$ python3 -q
>>> import numpy as np
>>> from numpy import linalg as LA
>>> np.set_printoptions(precision=2, suppress=True, linewidth=140)
>>> feats = np.loadtxt("x.csv", delimiter=",")
>>> feats.round(2) + 0
array([[ 0.19, -0.35, -1.11, -0.48,  0.45],
       [-0.55,  0.05,  0.56, -1.3 , -0.81],
       [-0.1 , -1.03, -0.3 ,  1.  , -0.19],
       [-0.34, -0.96, -0.32,  0.96, -0.41],
       [-1.12, -1.09,  0.15, -0.14, -0.35],
       [ 1.62, -0.89,  0.  , -0.75,  0.55],
       [-1.45,  0.44, -0.53,  0.22,  1.99],
       [-0.03,  0.67,  0.66,  0.56, -0.12],
       [-0.72,  0.78,  0.45,  0.6 , -0.03],
       [-0.34,  1.21, -1.47,  0.05, -1.22]])
>>> gram = np.cov(feats, rowvar=False)
>>> feats.std(axis=0)
array([0.79, 0.82, 0.67, 0.71, 0.84])
>>> np.median(feats, axis=0)
array([-0.34, -0.15, -0.15,  0.14, -0.16])
>>> round(float(np.corrcoef(feats[:, 3], feats[:, 4])[0, 1]), 2)
0.03
>>> np.argwhere(np.triu(np.abs(np.corrcoef(feats.T)) > 0.8, 1))
array([], shape=(0, 2), dtype=int64)
>>> gram.shape
(5, 5)
>>> LA.eigvalsh(gram)[::-1]
array([0.96, 0.8 , 0.62, 0.51, 0.38])
>>> cent = feats[[0, 4]].astype(float)
>>> for _ in range(5):
...     lab = LA.norm(feats[:, None] - cent, axis=-1).argmin(axis=1)
...     cent = np.array([feats[lab == j].mean(axis=0) for j in range(2)])
... 
>>> lab
array([0, 1, 1, 1, 1, 0, 0, 1, 1, 0])
>>> cent
array([[ 0.01,  0.1 , -0.78, -0.24,  0.44],
       [-0.48, -0.27,  0.2 ,  0.28, -0.32]])
>>> np.abs(cent[1] - cent[0]).argmax()
np.int64(2)
>>> M2 = cent / LA.norm(cent, axis=1, keepdims=True)
>>> gram = M2 @ M2.T
>>> round(np.degrees(np.arccos(np.clip(gram[1, 0], -1, 1))), 2)
np.float64(125.83)
>>> np.argwhere(np.triu(np.abs(gram) > 0.95, 1))
array([], shape=(0, 2), dtype=int64)
>>> (np.abs(gram) > 0.9).astype(int)
array([[1, 0],
       [0, 1]])
>>> M2 = np.c_[feats[:, :4] @ np.array([[-2, 2, 3, 0], [-1, 1, -2, 2], [-3, 3, -2, 2], [3, -2, -3, 1]]), np.array([1, 8, 6, 9, 4, 1, 1, 0, 5, 2])]
>>> M2
array([[ 1.86, -2.34,  4.94, -3.4 ,  1.  ],
       [-4.52,  3.22,  1.05, -0.09,  8.  ],
       [ 5.14, -4.14, -0.64, -1.67,  6.  ],
       [ 5.48, -4.52, -1.33, -1.61,  9.  ],
       [ 2.47, -2.61, -1.07, -2.03,  4.  ],
       [-4.61,  3.86,  8.89, -2.52,  1.  ],
       [ 4.74, -4.52, -4.82,  0.03,  1.  ],
       [-0.9 ,  1.45, -4.42,  3.21,  0.  ],
       [ 1.11, -0.51, -6.39,  3.04,  5.  ],
       [ 4.03, -3.98, -0.65, -0.47,  2.  ]])
>>> np.round(LA.lstsq(feats, M2[:, 0])[0], 2) + 0
array([-2., -1., -3.,  3.,  0.])
>>> LA.matrix_rank(np.c_[feats, M2])
np.int64(6)
>>> dist = LA.norm(feats[:, None] - feats[None], axis=-1)
>>> np.unravel_index(dist.round(6).argmax(), dist.shape)
(np.int64(5), np.int64(6))
>>> (dist + 1e9 * np.eye(10)).round(6).argmin(axis=1)
array([5, 4, 3, 2, 3, 0, 8, 8, 7, 8])
>>> np.flatnonzero(dist[5] < dist.mean() / 2)
array([5])
>>> dist.mean(axis=1).argmax()
np.int64(6)
>>> dist.shape
(10, 10)
>>> dist[:5, :5]
array([[0.  , 2.4 , 1.96, 2.03, 2.16],
       [2.4 , 0.  , 2.78, 2.66, 1.83],
       [1.96, 2.78, 0.  , 0.34, 1.6 ],
       [2.03, 2.66, 0.34, 0.  , 1.43],
       [2.16, 1.83, 1.6 , 1.43, 0.  ]])
>>> LA.norm(feats - feats.mean(axis=0), axis=1)
array([1.29, 1.78, 1.33, 1.3 , 1.39, 2.29, 2.42, 1.28, 1.29, 2.21])
>>> F = np.load("a.npy")
>>> F
array([[0, 0, 0, 0, 0, 0, 0],
       [0, 0, 0, 0, 1, 0, 1],
       [0, 0, 0, 1, 0, 0, 0],
       [0, 0, 1, 0, 0, 1, 0],
       [0, 1, 0, 0, 0, 0, 1],
       [0, 0, 0, 1, 0, 0, 0],
       [0, 1, 0, 0, 1, 0, 0]])
>>> vals, evecs = LA.eigh(F)
>>> x0 = np.array([1, 1, 0, 1, 2, 2, 2])
>>> np.round(evecs * np.abs(vals) @ evecs.T, 2) + 0
array([[0.  , 0.  , 0.  , 0.  , 0.  , 0.  , 0.  ],
       [0.  , 1.33, 0.  , 0.  , 0.33, 0.  , 0.33],
       [0.  , 0.  , 0.71, 0.  , 0.  , 0.71, 0.  ],
       [0.  , 0.  , 0.  , 1.41, 0.  , 0.  , 0.  ],
       [0.  , 0.33, 0.  , 0.  , 1.33, 0.  , 0.33],
       [0.  , 0.  , 0.71, 0.  , 0.  , 0.71, 0.  ],
       [0.  , 0.33, 0.  , 0.  , 0.33, 0.  , 1.33]])
>>> np.round(x0 @ F @ x0 / (x0 @ x0), 2), round(vals[0], 2), vals[-1]
(np.float64(1.33), np.float64(-1.41), np.float64(2.0))
>>> (np.sign(evecs[:, -1].round(6)) == np.sign(evecs[0, -1].round(6))).astype(int)
array([1, 0, 1, 1, 0, 1, 0])
>>> x0 @ F @ x0
np.int64(20)
>>> x0 = np.array([1, 0, 2, 0, 1, 5, 5])
>>> h1 = np.maximum(F @ x0, 0)
>>> np.tanh(F @ x0)
array([0.  , 1.  , 0.  , 1.  , 1.  , 0.  , 0.76])
>>> LA.matrix_rank(F, rtol=0.1)
np.int64(5)
>>> [round(float(x), 2) for x in LA.svd(F, compute_uv=False)[:3]]
[2.0, 1.41, 1.41]
>>> LA.cond(F) > 100
np.True_
>>> m1 = np.loadtxt("arr.csv", delimiter=",")
>>> m1
array([[27.,  0., 51.,  0., 22.,  0., 18., 33.,  0.,  0.],
       [16.,  0., 38.,  0., 28.,  0.,  0., 41.,  0.,  0.],
       [17.,  2., 21.,  0., 13.,  0.,  0., 43., 17.,  0.],
       [42., 20., 29.,  0.,  4.,  0.,  0., 48., 24.,  0.],
       [ 6.,  0., 25.,  0., 14.,  0.,  0., 38., 12.,  0.],
       [13.,  5., 24.,  1.,  2.,  0.,  0., 40., 25.,  0.],
       [24.,  0., 43.,  0., 12.,  0.,  0., 52., 18.,  0.],
       [ 7.,  0., 23.,  0., 24.,  0.,  0., 33.,  0.,  0.],
       [24., 11., 26.,  0.,  0.,  0.,  9., 27., 15.,  0.],
       [ 9.,  5., 10.,  0.,  1.,  0.,  1., 12.,  6.,  0.],
       [11.,  2., 13.,  0.,  7.,  0.,  0., 19.,  5.,  0.]])
>>> np.round(m1 @ LA.pinv(m1) @ m1, 2) + 0
array([[27.,  0., 51.,  0., 22.,  0., 18., 33.,  0.,  0.],
       [16.,  0., 38.,  0., 28.,  0.,  0., 41.,  0.,  0.],
       [17.,  2., 21.,  0., 13.,  0.,  0., 43., 17.,  0.],
       [42., 20., 29.,  0.,  4.,  0.,  0., 48., 24.,  0.],
       [ 6.,  0., 25.,  0., 14.,  0.,  0., 38., 12.,  0.],
       [13.,  5., 24.,  1.,  2.,  0.,  0., 40., 25.,  0.],
       [24.,  0., 43.,  0., 12.,  0.,  0., 52., 18.,  0.],
       [ 7.,  0., 23.,  0., 24.,  0.,  0., 33.,  0.,  0.],
       [24., 11., 26.,  0.,  0.,  0.,  9., 27., 15.,  0.],
       [ 9.,  5., 10.,  0.,  1.,  0.,  1., 12.,  6.,  0.],
       [11.,  2., 13.,  0.,  7.,  0.,  0., 19.,  5.,  0.]])
>>> U, sv, Vt = LA.svd(m1)
>>> np.argmax(sv[:-1] / (sv[1:] + 1e-6)) + 1
np.int64(8)
>>> M2 = U[:, :8] @ np.diag(sv[:8]) @ Vt[:8]
>>> np.round(LA.norm(m1 - M2, 2), 2), np.round(sv[8], 2)
(np.float64(0.0), np.float64(0.0))
>>> np.round(LA.norm(m1 - M2) / LA.norm(m1), 2)
np.float64(0.0)
>>> round(float(np.abs(m1 - M2).max()), 2)
0.0
>>> rng = np.random.default_rng(96932)
>>> lab = rng.integers(0, 2, 8)
>>> data = np.triu((lab[:, None] == lab) & (rng.random((8, 8)) < 0.8), 1).astype(int)
>>> data += data.T
>>> data
array([[0, 0, 1, 0, 0, 1, 0, 0],
       [0, 0, 0, 0, 1, 0, 0, 0],
       [1, 0, 0, 1, 0, 1, 1, 1],
       [0, 0, 1, 0, 0, 1, 0, 1],
       [0, 1, 0, 0, 0, 0, 0, 0],
       [1, 0, 1, 1, 0, 0, 1, 1],
       [0, 0, 1, 0, 0, 1, 0, 0],
       [0, 0, 1, 1, 0, 1, 0, 0]])
>>> # symmetric
>>> lab = rng.permutation(8)
>>> lab
array([5, 3, 0, 1, 2, 4, 6, 7])
>>> M2 = data[lab][:, lab]
>>> np.trace(M2)
np.int64(0)
>>> (data != 0).astype(int)
array([[0, 0, 1, 0, 0, 1, 0, 0],
       [0, 0, 0, 0, 1, 0, 0, 0],
       [1, 0, 0, 1, 0, 1, 1, 1],
       [0, 0, 1, 0, 0, 1, 0, 1],
       [0, 1, 0, 0, 0, 0, 0, 0],
       [1, 0, 1, 1, 0, 0, 1, 1],
       [0, 0, 1, 0, 0, 1, 0, 0],
       [0, 0, 1, 1, 0, 1, 0, 0]])
>>> data @ data
array([[2, 0, 1, 2, 0, 1, 2, 2],
       [0, 1, 0, 0, 0, 0, 0, 0],
       [1, 0, 5, 2, 0, 4, 1, 2],
       [2, 0, 2, 3, 0, 2, 2, 2],
       [0, 0, 0, 0, 1, 0, 0, 0],
       [1, 0, 4, 2, 0, 5, 1, 2],
       [2, 0, 1, 2, 0, 1, 2, 2],
       [2, 0, 2, 2, 0, 2, 2, 3]])
>>> (LA.matrix_power((data != 0) + (data.T != 0) + np.eye(8), 8) > 0).astype(int)
array([[1, 0, 1, 1, 0, 1, 1, 1],
       [0, 1, 0, 0, 1, 0, 0, 0],
       [1, 0, 1, 1, 0, 1, 1, 1],
       [1, 0, 1, 1, 0, 1, 1, 1],
       [0, 1, 0, 0, 1, 0, 0, 0],
       [1, 0, 1, 1, 0, 1, 1, 1],
       [1, 0, 1, 1, 0, 1, 1, 1],
       [1, 0, 1, 1, 0, 1, 1, 1]])
>>> np.round(np.sort(LA.eigvals(data).real), 2) + 0
array([-2.14, -1.  , -1.  , -1.  ,  0.  ,  0.52,  1.  ,  3.63])
>>> U, sv, Vt = LA.svd(data)
>>> np.argmax(sv[:-1] / (sv[1:] + 1e-6)) + 1
np.int64(7)
>>> sv.round(2) + 0
array([3.63, 2.14, 1.  , 1.  , 1.  , 1.  , 0.52, 0.  ])
>>> M2 = U[:, :7] @ np.diag(sv[:7]) @ Vt[:7]
>>> round(LA.norm(data - M2) / LA.norm(data), 2)
np.float64(0.0)
>>> LA.matrix_rank(data, rtol=0.05)
np.int64(7)
>>> round(float(np.abs(data - M2).max()), 2)
0.0
>>> LA.matrix_rank(M2)
np.int64(7)
>>> round(LA.norm(data - M2, 2), 2), np.round(sv[7], 2)
(np.float64(0.0), np.float64(0.0))
>>> E = np.load("dump.npy")
>>> E
array([[ 5.9 , -5.94, -5.98, -2.03, -3.98,  2.1 , -6.  ,  6.1 ],
       [ 5.94, -6.03, -6.05, -2.04, -4.03,  2.  , -6.09,  5.93],
       [-0.01,  0.04,  0.04,  0.04, -0.04, -0.12,  0.04,  0.03]])
>>> np.unravel_index(np.abs(E).argmax(), E.shape)
(np.int64(0), np.int64(7))
>>> np.diff(E, axis=0)
array([[ 0.04, -0.09, -0.07, -0.01, -0.05, -0.1 , -0.09, -0.17],
       [-5.95,  6.07,  6.09,  2.08,  3.99, -2.12,  6.13, -5.9 ]])
>>> round(float(LA.norm(E)), 2)
20.21
>>> LA.matrix_rank(E)
np.int64(3)
>>> np.zeros(3, 8)
Traceback (most recent call last):
  File "<python-input-86>", line 1, in <module>
    np.zeros(3, 8)
    ~~~~~~~~^^^^^^
TypeError: Cannot interpret '8' as a data type
>>> E.shape
(3, 8)
>>> np.count_nonzero(E)
np.int64(24)
>>> E[:, 8]
Traceback (most recent call last):
  File "<python-input-89>", line 1, in <module>
    E[:, 8]
    ~^^^^^^
IndexError: index 8 is out of bounds for axis 1 with size 8
>>> U, sv, Vt = LA.svd(E)
>>> sv
array([20.21,  0.18,  0.14])
>>> M2 = U[:, :1] @ np.diag(sv[:1]) @ Vt[:1]
>>> np.round(np.abs(E - M2).max(), 2)
np.float64(0.11)
>>> LA.matrix_rank(M2)
np.int64(1)
>>> LA.matrix_rank(E, rtol=0.05)
np.int64(1)
>>> round(LA.norm(E - M2, 2), 2), np.round(sv[1], 2)
(np.float64(0.18), np.float64(0.18))
>>> M2
array([[ 5.91, -5.97, -6.  , -2.03, -4.  ,  2.05, -6.03,  6.  ],
       [ 5.93, -6.  , -6.03, -2.04, -4.01,  2.05, -6.06,  6.03],
       [-0.02,  0.02,  0.02,  0.01,  0.02, -0.01,  0.02, -0.02]])
>>> [round(float(x), 2) for x in LA.svd(M2, compute_uv=False)[:3]]
[20.21, 0.0, 0.0]
>>> LA.matrix_rank(M2, rtol=0.1)
np.int64(1)
>>> LA.cond(M2) > 100
np.True_
>>> M2 = E / LA.norm(E, axis=1, keepdims=True)
>>> gram = M2 @ M2.T
>>> gram
array([[ 1.  ,  1.  , -0.35],
       [ 1.  ,  1.  , -0.35],
       [-0.35, -0.35,  1.  ]])
>>> LA.norm(M2, axis=1)
array([1., 1., 1.])
>>> M2 = E + rng.integers(-2, 3, (3, 1)) @ rng.integers(-2, 3, (1, 8))
>>> M2
array([[  1.9 ,  -9.94,  -9.98,  -4.03,  -3.98,   2.1 , -10.  ,   4.1 ],
       [  5.94,  -6.03,  -6.05,  -2.04,  -4.03,   2.  ,  -6.09,   5.93],
       [ -4.01,  -3.96,  -3.96,  -1.96,  -0.04,  -0.12,  -3.96,  -1.97]])
>>> np.round(LA.svd(M2 - E, compute_uv=False), 2) + 0
array([12.,  0.,  0.])
>>> M2 - E
array([[-4., -4., -4., -2.,  0.,  0., -4., -2.],
       [ 0.,  0.,  0.,  0.,  0.,  0.,  0.,  0.],
       [-4., -4., -4., -2.,  0.,  0., -4., -2.]])
>>> LA.matrix_rank(M2 - E, tol=1e-8)
np.int64(1)
>>> mat = np.load("m.npy")
>>> mat
array([[ 0.83, -0.17, -0.17, -0.5 ],
       [-0.17,  0.83, -0.17, -0.5 ],
       [-0.17, -0.17,  0.83, -0.5 ],
       [-0.5 , -0.5 , -0.5 , -0.5 ]])
>>> x0 = np.array([-1, 1, -5, -1])
>>> np.sort(np.abs(np.degrees(np.angle(LA.eigvals(mat)))))
array([  0.,   0.,   0., 180.])
>>> mat.T @ (mat @ x0)
array([-1.,  1., -5., -1.])
>>> round(LA.norm(x0), 2), round(float(LA.norm(mat @ x0)), 2)
(np.float64(5.29), 5.29)
>>> LA.inv(mat)
array([[ 0.83, -0.17, -0.17, -0.5 ],
       [-0.17,  0.83, -0.17, -0.5 ],
       [-0.17, -0.17,  0.83, -0.5 ],
       [-0.5 , -0.5 , -0.5 , -0.5 ]])
>>> np.all(LA.eigvalsh(mat) > 0)
np.False_
>>> q, evecs = LA.qr(mat[:, :3])[0], LA.qr(mat[:, 3:])[0]
>>> sv = LA.svd(q.T @ evecs, compute_uv=False)
>>> sv.round(2) + 0
array([0.])
>>> round(LA.norm(q @ q.T - evecs @ evecs.T, 2), 2)
np.float64(1.0)
>>> A = np.loadtxt("run10.csv", delimiter=",")
>>> A
array([[ 1.,  2., -2.,  2.,  0.,  0.,  0.,  0.,  0.,  0.,  0.],
       [-2., -2.,  0.,  0.,  0.,  0.,  0.,  0.,  0.,  0.,  0.],
       [-1.,  2.,  0.,  2.,  0.,  0.,  0.,  0.,  0.,  0.,  0.],
       [ 1., -1., -2.,  2.,  0.,  0.,  0.,  0.,  0.,  0.,  0.],
       [ 0.,  0.,  0.,  0.,  1.,  2.,  2.,  2.,  0., -2., -2.],
       [ 0.,  0.,  0.,  0., -1.,  0.,  1., -1., -1.,  1.,  2.],
       [ 0.,  0.,  0.,  0.,  0., -1., -2., -2., -2.,  1., -2.],
       [ 0.,  0.,  0.,  0.,  0.,  2.,  0., -2.,  0.,  1.,  2.],
       [ 0.,  0.,  0.,  0.,  2.,  0.,  0., -1.,  1.,  2.,  2.],
       [ 0.,  0.,  0.,  0.,  2.,  0.,  0.,  0.,  2.,  0.,  0.],
       [ 0.,  0.,  0.,  0., -1., -1., -1.,  1., -2., -1., -2.]])
>>> (LA.matrix_power((A != 0) + (A.T != 0) + np.eye(11), 11) > 0).astype(int)
array([[1, 1, 1, 1, 0, 0, 0, 0, 0, 0, 0],
       [1, 1, 1, 1, 0, 0, 0, 0, 0, 0, 0],
       [1, 1, 1, 1, 0, 0, 0, 0, 0, 0, 0],
       [1, 1, 1, 1, 0, 0, 0, 0, 0, 0, 0],
       [0, 0, 0, 0, 1, 1, 1, 1, 1, 1, 1],
       [0, 0, 0, 0, 1, 1, 1, 1, 1, 1, 1],
       [0, 0, 0, 0, 1, 1, 1, 1, 1, 1, 1],
       [0, 0, 0, 0, 1, 1, 1, 1, 1, 1, 1],
       [0, 0, 0, 0, 1, 1, 1, 1, 1, 1, 1],
       [0, 0, 0, 0, 1, 1, 1, 1, 1, 1, 1],
       [0, 0, 0, 0, 1, 1, 1, 1, 1, 1, 1]])
>>> np.flatnonzero(LA.matrix_power((A != 0) + (A.T != 0) + np.eye(11), 11)[7])
array([ 4,  5,  6,  7,  8,  9, 10])
>>> r0 = np.array([3, 2, 0, 1, 3, 2, 2, 0, 1, 3, 1])
>>> M2 = A + np.outer(r0, np.eye(11)[7])
>>> LA.matrix_rank(LA.inv(M2) - LA.inv(A), tol=1e-8)
np.int64(1)
>>> LA.matrix_rank(M2 - A)
np.int64(1)
>>> lab = rng.permutation(11)
>>> lab
array([10,  6,  2,  3,  0,  5,  8,  4,  7,  1,  9])
>>> M2 = A[lab][:, lab]
>>> np.trace(M2)
np.float64(-3.0)
>>> round(LA.det(M2), 2), round(float(LA.det(A[lab])), 2)
(np.float64(2976.0), -2976.0)
>>> np.diag(M2)
array([-2., -2.,  0.,  2.,  1.,  0.,  1.,  1., -2., -2.,  0.])
>>> M2
array([[-2., -1.,  0.,  0.,  0., -1., -2., -1.,  1.,  0., -1.],
       [-2., -2.,  0.,  0.,  0., -1., -2.,  0., -2.,  0.,  1.],
       [ 0.,  0.,  0.,  2., -1.,  0.,  0.,  0.,  0.,  2.,  0.],
       [ 0.,  0., -2.,  2.,  1.,  0.,  0.,  0.,  0., -1.,  0.],
       [ 0.,  0., -2.,  2.,  1.,  0.,  0.,  0.,  0.,  2.,  0.],
       [ 2.,  1.,  0.,  0.,  0.,  0., -1., -1., -1.,  0.,  1.],
       [ 2.,  0.,  0.,  0.,  0.,  0.,  1.,  2., -1.,  0.,  2.],
       [-2.,  2.,  0.,  0.,  0.,  2.,  0.,  1.,  2.,  0., -2.],
       [ 2.,  0.,  0.,  0.,  0.,  2.,  0.,  0., -2.,  0.,  1.],
       [ 0.,  0.,  0.,  0., -2.,  0.,  0.,  0.,  0., -2.,  0.],
       [ 0.,  0.,  0.,  0.,  0.,  0.,  2.,  2.,  0.,  0.,  0.]])
>>> np.allclose(M2, A)
False
